$ ipython --no-banner

In [1]: import numpy as np

In [2]: import numpy.linalg as la

In [3]: np.set_printoptions(precision=1, suppress=True, linewidth=200, legacy="1.25")

In [4]: arr = np.load("test9.npy")

In [5]: arr
Out[5]: 
array([[-0.4,  4.2,  0.7],
       [ 0.9,  2.5, -1.6],
       [-0.7,  2.1,  0.6],
       [-1.7,  3.6,  0.9],
       [-1.3,  3.1,  1. ],
       [-0.7,  4.9, -0.3],
       [-0.8,  4.7,  0.3],
       [-1.6,  3.6,  1.2],
       [-1. ,  4.9,  0. ],
       [-0.7,  4.6,  0.7]])

In [6]: Ac = (arr - arr.mean(axis=0)) / arr.std(axis=0)

In [7]: np.argwhere(np.abs(Ac) > 2)
Out[7]: 
array([[1, 0],
       [1, 2]])

In [8]: c = la.lstsq(np.delete(Ac, 0, axis=1), Ac[:, 0])[0]

In [9]: c
Out[9]: array([-0.2, -0.8])

In [10]: Q, V = la.qr(arr[:, :2])[0], la.qr(arr[:, 2:])[0]

In [11]: s = la.svd(Q.T @ V, compute_uv=False)

In [12]: s
Out[12]: array([0.9])

In [13]: (s > 0.9).sum()
Out[13]: 0

In [14]: Z = arr[[8, 0]].astype(float)

In [15]: for _ in range(6):
    ...:     z = la.norm(arr[:, None] - Z, axis=-1).argmin(axis=1)
    ...:     Z = np.array([arr[z == j].mean(axis=0) for j in range(2)])
    ...: 

In [16]: print(z)
[0 1 1 1 1 0 0 1 0 0]

In [17]: print(Z)
[[-0.7  4.7  0.3]
 [-0.9  3.   0.4]]

In [18]: Z[1] - Z[0]
Out[18]: array([-0.2, -1.7,  0.1])

In [19]: np.abs(Z[1] - Z[0]).argmax()
Out[19]: 1

In [20]: hat = arr @ la.solve(arr.T @ arr, arr.T)

In [21]: print(hat.round(1) + 0)
[[ 0.5  0.   0.1 -0.2  0.1  0.   0.2  0.  -0.1  0.4]
 [ 0.   0.6 -0.1 -0.1 -0.2  0.3  0.1 -0.2  0.2  0. ]
 [ 0.1 -0.1  0.1  0.1  0.1  0.   0.1  0.1  0.   0.1]
 [-0.2 -0.1  0.1  0.4  0.2  0.1  0.1  0.3  0.2 -0.1]
 [ 0.1 -0.2  0.1  0.2  0.2  0.   0.1  0.2  0.1  0.1]
 [ 0.   0.3  0.   0.1  0.   0.3  0.1  0.   0.3  0. ]
 [ 0.2  0.1  0.1  0.1  0.1  0.1  0.2  0.1  0.1  0.2]
 [ 0.  -0.2  0.1  0.3  0.2  0.   0.1  0.2  0.1  0.1]
 [-0.1  0.2  0.   0.2  0.1  0.3  0.1  0.1  0.3  0. ]
 [ 0.4  0.   0.1 -0.1  0.1  0.   0.2  0.1  0.   0.3]]

In [22]: np.allclose(hat @ hat, hat)
Out[22]: True

In [23]: round(float(np.trace(hat)), 1)
Out[23]: 3.0
